% python3 -q
>>> import numpy as np
>>> import numpy.linalg as la
>>> np.set_printoptions(precision=2, suppress=True, linewidth=120, sign=" ")
>>> rnd = lambda a: np.round(a, 2) + 0
>>> K = np.array([[2, 2, 2, 2, 2, 2],
...     [2, 1, 2, 1, 2, 1],
...     [0, 1, 0, 1, 0, 1],
...     [2, 2, 2, 2, 2, 2],
...     [2, 1, 2, 1, 2, 1],
...     [0, 1, 0, 1, 0, 1]])
>>> K
array([[ 2,  2,  2,  2,  2,  2],
       [ 2,  1,  2,  1,  2,  1],
       [ 0,  1,  0,  1,  0,  1],
       [ 2,  2,  2,  2,  2,  2],
       [ 2,  1,  2,  1,  2,  1],
       [ 0,  1,  0,  1,  0,  1]])
>>> K @ K
array([[ 16,  16,  16,  16,  16,  16],
       [ 12,  12,  12,  12,  12,  12],
       [  4,   4,   4,   4,   4,   4],
       [ 16,  16,  16,  16,  16,  16],
       [ 12,  12,  12,  12,  12,  12],
       [  4,   4,   4,   4,   4,   4]])
>>> (K - K.T) / 2
array([[ 0. ,  0. ,  1. ,  0. ,  0. ,  1. ],
       [ 0. ,  0. ,  0.5, -0.5,  0.5,  0. ],
       [-1. , -0.5,  0. , -0.5, -1. ,  0.5],
       [ 0. ,  0.5,  0.5,  0. ,  0.5,  0.5],
       [ 0. , -0.5,  1. , -0.5,  0. ,  0.5],
       [-1. ,  0. , -0.5, -0.5, -0.5,  0. ]])
>>> rnd(np.sort(np.abs(la.eigvals(K))))
array([ 0.,  0.,  0.,  0.,  0.,  8.])
>>> np.allclose(K @ K.T, K.T @ K)
False
>>> la.matrix_power(K, 3)
array([[ 128,  128,  128,  128,  128,  128],
       [  96,   96,   96,   96,   96,   96],
       [  32,   32,   32,   32,   32,   32],
       [ 128,  128,  128,  128,  128,  128],
       [  96,   96,   96,   96,   96,   96],
       [  32,   32,   32,   32,   32,   32]])
>>> np.trace(K)
np.int64(8)
>>> K.reshape(2, -1)
array([[ 2,  2,  2,  2,  2,  2,  2,  1,  2,  1,  2,  1,  0,  1,  0,  1,  0,  1],
       [ 2,  2,  2,  2,  2,  2,  2,  1,  2,  1,  2,  1,  0,  1,  0,  1,  0,  1]])
>>> t3 = K.reshape(6, 2, -1)
>>> t3.shape
(6, 2, 3)
>>> t3[:, 0]
array([[ 2,  2,  2],
       [ 2,  1,  2],
       [ 0,  1,  0],
       [ 2,  2,  2],
       [ 2,  1,  2],
       [ 0,  1,  0]])
>>> rng = np.random.default_rng(11132)
>>> feats = np.triu(rng.random((5, 5)) < 0.5, 1).astype(int)
>>> feats = feats + feats.T
>>> feats
array([[ 0,  1,  0,  0,  0],
       [ 1,  0,  1,  0,  0],
       [ 0,  1,  0,  1,  1],
       [ 0,  0,  1,  0,  0],
       [ 0,  0,  1,  0,  0]])
>>> left, s, VT = la.svd(feats)
>>> evecs = VT[:(s > 1e-8).sum()]
>>> x0 = feats[0] + -2 * feats[4] + rng.integers(2) * np.eye(5)[0]
>>> x0
array([ 1.,  1., -2.,  0.,  0.])
>>> rnd(evecs.T @ evecs)
array([[ 1. ,  0. ,  0. ,  0. ,  0. ],
       [ 0. ,  1. ,  0. ,  0. ,  0. ],
       [ 0. ,  0. ,  1. ,  0. ,  0. ],
       [ 0. ,  0. ,  0. ,  0.5,  0.5],
       [ 0. ,  0. ,  0. ,  0.5,  0.5]])
>>> np.allclose(evecs.T @ evecs @ x0, x0)
True
